>>> import numpy as np
>>> np.set_printoptions(precision=3, suppress=True, linewidth=120, legacy="1.25")
>>> F = np.loadtxt("layer14.csv", delimiter=",")
>>> print(F)
[[ -3.062  -1.557  -2.309  -4.621  -3.834  -2.319  -2.317  -3.852  -3.065]
 [ -1.863  -0.893  -1.405  -2.721  -2.325  -1.414  -1.397  -2.327  -1.863]
 [  0.476   0.236   0.324   0.68    0.582   0.362   0.363   0.578   0.44 ]
 [  0.646   0.31    0.496   1.017   0.845   0.524   0.499   0.846   0.656]
 [  3.972   2.005   2.971   5.932   4.941   2.992   2.952   4.932   3.983]
 [ -6.138  -3.085  -4.591  -9.255  -7.635  -4.607  -4.589  -7.695  -6.147]
 [ -9.006  -4.537  -6.779 -13.571 -11.303  -6.8    -6.776 -11.336  -9.044]
 [ -7.955  -3.948  -5.963 -11.887  -9.905  -5.94   -5.96   -9.924  -7.954]
 [ -0.331  -0.173  -0.258  -0.511  -0.445  -0.248  -0.244  -0.439  -0.357]
 [  6.116   3.096   4.567   9.188   7.659   4.59    4.626   7.652   6.158]
 [ -4.752  -2.357  -3.524  -7.045  -5.878  -3.518  -3.541  -5.898  -4.722]
 [  6.698   3.348   5.022  10.046   8.39    5.021   5.027   8.37    6.699]
 [ -0.015  -0.011  -0.012  -0.018  -0.01   -0.015   0.007  -0.018  -0.041]
 [  6.123   3.07    4.591   9.183   7.638   4.605   4.574   7.635   6.11 ]
 [  4.921   2.441   3.684   7.339   6.135   3.69    3.687   6.13    4.915]
 [ -0.203  -0.143  -0.196  -0.338  -0.276  -0.191  -0.168  -0.305  -0.214]
 [  6.37    3.175   4.763   9.571   7.948   4.739   4.786   7.959   6.374]
 [  6.509   3.256   4.837   9.709   8.102   4.858   4.873   8.124   6.434]
 [  9.841   4.925   7.363  14.694  12.257   7.349   7.351  12.238   9.748]
 [  0.341   0.153   0.264   0.474   0.405   0.238   0.264   0.409   0.316]
 [ -4.041  -2.     -3.037  -6.082  -5.043  -3.011  -3.019  -5.056  -4.044]
 [  0.105   0.051   0.083   0.164   0.16    0.062   0.076   0.146   0.166]
 [ -3.851  -1.933  -2.893  -5.794  -4.847  -2.919  -2.904  -4.825  -3.865]
 [ -6.476  -3.261  -4.895  -9.722  -8.129  -4.853  -4.863  -8.12   -6.484]
 [ -4.299  -2.15   -3.219  -6.461  -5.42   -3.238  -3.254  -5.376  -4.33 ]
 [ -1.249  -0.608  -0.89   -1.82   -1.54   -0.886  -0.945  -1.537  -1.209]
 [ -0.689  -0.354  -0.511  -1.028  -0.875  -0.527  -0.502  -0.837  -0.696]
 [  2.465   1.228   1.856   3.685   3.101   1.822   1.843   3.109   2.489]
 [  4.112   2.025   3.079   6.186   5.19    3.061   3.079   5.2     4.144]
 [ -0.396  -0.2    -0.345  -0.606  -0.496  -0.31   -0.31   -0.476  -0.411]
 [ -6.373  -3.19   -4.781  -9.568  -7.969  -4.749  -4.8    -7.976  -6.364]
 [ -5.61   -2.789  -4.237  -8.432  -6.982  -4.169  -4.189  -7.01   -5.571]
 [ -1.701  -0.871  -1.244  -2.477  -2.089  -1.248  -1.231  -2.103  -1.694]
 [ -2.372  -1.21   -1.778  -3.528  -2.93   -1.766  -1.801  -2.974  -2.38 ]
 [  3.519   1.772   2.65    5.298   4.423   2.667   2.657   4.439   3.555]
 [  1.95    0.955   1.419   2.928   2.444   1.501   1.498   2.436   1.979]
 [-10.406  -5.208  -7.813 -15.584 -13.032  -7.804  -7.826 -13.008 -10.418]
 [  6.559   3.241   4.828   9.756   8.159   4.908   4.864   8.122   6.526]
 [  4.252   2.099   3.204   6.405   5.357   3.183   3.182   5.35    4.249]
 [ -0.717  -0.388  -0.557  -1.085  -0.896  -0.536  -0.54   -0.903  -0.72 ]
 [ -1.806  -0.907  -1.376  -2.718  -2.254  -1.318  -1.362  -2.249  -1.792]
 [ -0.384  -0.212  -0.263  -0.535  -0.401  -0.261  -0.28   -0.472  -0.366]]
>>> G = np.cov(F, rowvar=False)
>>> print(round(float(np.corrcoef(F[:, 5], F[:, 0])[0, 1]), 3))
1.0
>>> print(np.polyfit(F[:, 5], F[:, 0], 1))
[ 1.335 -0.002]
>>> print(np.corrcoef(F.T))
[[1. 1. 1. 1. 1. 1. 1. 1. 1.]
 [1. 1. 1. 1. 1. 1. 1. 1. 1.]
 [1. 1. 1. 1. 1. 1. 1. 1. 1.]
 [1. 1. 1. 1. 1. 1. 1. 1. 1.]
 [1. 1. 1. 1. 1. 1. 1. 1. 1.]
 [1. 1. 1. 1. 1. 1. 1. 1. 1.]
 [1. 1. 1. 1. 1. 1. 1. 1. 1.]
 [1. 1. 1. 1. 1. 1. 1. 1. 1.]
 [1. 1. 1. 1. 1. 1. 1. 1. 1.]]
>>> print(np.argwhere(np.triu(np.abs(np.corrcoef(F.T)) > 0.8, 1)))
[[0 1]
 [0 2]
 [0 3]
 [0 4]
 [0 5]
 [0 6]
 [0 7]
 [0 8]
 [1 2]
 [1 3]
 [1 4]
 [1 5]
 [1 6]
 [1 7]
 [1 8]
 [2 3]
 [2 4]
 [2 5]
 [2 6]
 [2 7]
 [2 8]
 [3 4]
 [3 5]
 [3 6]
 [3 7]
 [3 8]
 [4 5]
 [4 6]
 [4 7]
 [4 8]
 [5 6]
 [5 7]
 [5 8]
 [6 7]
 [6 8]
 [7 8]]
>>> print(np.argsort(-F.std(axis=0).round(6), kind="stable"))
[3 7 4 0 8 6 2 5 1]
>>> print(np.median(F, axis=0))
[-0.358 -0.186 -0.261 -0.523 -0.423 -0.255 -0.262 -0.456 -0.361]
>>> print([round(float(x), 3) for x in np.linalg.svd(F, compute_uv=False)[:3]])
[93.744, 0.158, 0.146]
>>> print(np.linalg.cond(F) > 100)
True
>>> print(round(float(np.linalg.norm(F, 2) / np.linalg.norm(F)), 3))
1.0
>>> print(np.argsort(-np.linalg.norm(F, axis=0).round(6), kind="stable")[:3])
[3 7 4]
>>> cen = F - F.mean(axis=0)
>>> evecs = np.linalg.svd(cen)[2][:1]
>>> M2 = cen - cen @ evecs.T @ evecs
>>> print((cen @ evecs.T).std(axis=0))
[14.451]
>>> print(M2.std(axis=0))
[0.019 0.018 0.018 0.017 0.016 0.019 0.015 0.014 0.019]
>>> print(round(float(np.linalg.norm(M2) / np.linalg.norm(cen)), 3))
0.004
>>> print(np.linalg.norm(M2, axis=1).round(6).argmax())
1
>>> print(np.cov(cen @ evecs.T, rowvar=False))
213.9212316870024
>>> cen = F - F.mean(axis=0)
>>> U, sv, vt = np.linalg.svd(cen, full_matrices=False)
>>> print(np.searchsorted(np.cumsum(sv ** 2) / (sv ** 2).sum(), 0.9) + 1)
1
>>> print(sv)
[93.652  0.152  0.145  0.13   0.12   0.108  0.101  0.093  0.085]
>>> print(np.abs(U[:, 0]).argmax())
36
>>> print(round((sv ** 2).sum() ** 2 / (sv ** 4).sum(), 3))
1.0
>>> arr = np.loadtxt("w.csv", delimiter=",")
>>> print(arr)
[[ 2.  5.  2. -2.  3.  3. -5. -2. -2. -1. -4.]
 [ 0. -5.  5.  4.  1. -1.  3. -2. -1.  5. -5.]
 [-4. -2.  3.  1. -4. -3. -4. -4. -5.  3. -4.]
 [ 5. -3. -3. -3. -2.  4. -5.  2.  3.  5.  0.]
 [ 5. -2. -1. -4.  0. -5. -1. -4. -2.  3.  2.]
 [ 3. -5.  1. -4. -4.  1. -5. -5. -1.  1.  3.]
 [ 1.  1. -5.  4.  0. -3.  4. -5.  5.  4. -4.]
 [ 0.  0.  1.  4. -3.  3. -5. -2.  3.  2. -3.]
 [ 1.  1. -4.  2.  1. -1.  1. -2. -2. -2.  4.]
 [ 2. -3.  0. -4.  5.  3.  4.  0.  1. -2.  5.]
 [ 3.  3. -3.  4.  3.  4. -3.  1. -1. -1.  0.]]
>>> x0 = np.array([-1, 2, 0, -3, -3, 1, 0, 3, 0, -2, -2])
>>> y = arr @ x0
>>> c, lr = np.zeros(11), 1 / np.linalg.norm(arr, 2) ** 2
>>> for i in range(10):
...     c -= lr * arr.T @ (arr @ c - y)
...     if i % 2 == 0: print(i, round(np.linalg.norm(arr @ c - y), 3))
... 
0 33.008
2 18.728
4 12.576
6 8.9
8 6.614
>>> print(c)
[-1.837  1.913  0.525 -2.249 -1.5    0.338 -1.215  2.886  0.704 -1.169 -0.643]
>>> print(round(float(np.linalg.cond(arr)), 3))
50.368
>>> E = np.load("a.npy")
>>> print(E)
[[ -8.573  -5.191   6.   ]
 [ -9.473  -5.491   6.   ]
 [ -2.573  -3.191   6.   ]
 [ -5.693  -4.231   6.   ]
 [ -1.114  -2.705   6.   ]
 [ -2.979  -3.326   6.   ]
 [ -2.642  -3.214   6.   ]
 [ -5.337  -4.112   6.   ]
 [ -6.523  -4.508   6.   ]
 [-10.461  -5.82    6.   ]
 [ -0.424  -2.475   6.   ]
 [ -5.244  -4.081   6.   ]
 [ -7.335  -4.778   6.   ]]
>>> print(np.linalg.matrix_rank(E, rtol=0.1))
2
>>> U, sv, vt = np.linalg.svd(E)
>>> evecs = vt[:(sv > 1e-8).sum()]
>>> rng = np.random.default_rng(15)
>>> x0 = E[1] + -1 * E[4] + rng.integers(2) * np.eye(3)[1]
>>> print(x0)
[-8.359 -1.786  0.   ]
>>> print(evecs.T @ evecs)
[[ 0.912  0.264  0.103]
 [ 0.264  0.208 -0.308]
 [ 0.103 -0.308  0.88 ]]
>>> print(np.diag(evecs.T @ evecs))
[0.912 0.208 0.88 ]
>>> blk = np.stack([E, 3 * E, E[::-1]])
>>> print((blk @ E.T).shape)
(3, 13, 13)
>>> print(blk.shape)
(3, 13, 3)
>>> print(np.linalg.norm(blk, axis=(1, 2)))
[ 34.35 103.05  34.35]
>>> print(np.linalg.matrix_rank(blk))
[2 2 2]
>>> print(np.einsum("bij,cij->bc", blk, blk))
[[ 1179.93   3539.79   1089.276]
 [ 3539.79  10619.37   3267.827]
 [ 1089.276  3267.827  1179.93 ]]
>>> U, sv, vt = np.linalg.svd(E)
>>> print(sv.round(3) + 0)
[33.399  8.029  0.   ]
>>> M2 = U[:, :2] @ np.diag(sv[:2]) @ vt[:2]
>>> print(round(np.linalg.norm(E - M2) / np.linalg.norm(E), 3))
0.0
>>> print(M2)
[[ -8.573  -5.191   6.   ]
 [ -9.473  -5.491   6.   ]
 [ -2.573  -3.191   6.   ]
 [ -5.693  -4.231   6.   ]
 [ -1.114  -2.705   6.   ]
 [ -2.979  -3.326   6.   ]
 [ -2.642  -3.214   6.   ]
 [ -5.337  -4.112   6.   ]
 [ -6.523  -4.508   6.   ]
 [-10.461  -5.82    6.   ]
 [ -0.424  -2.475   6.   ]
 [ -5.244  -4.081   6.   ]
 [ -7.335  -4.778   6.   ]]
>>> print(round(np.linalg.norm(E - M2, 2), 3), round(sv[2], 3))
0.0 0.0
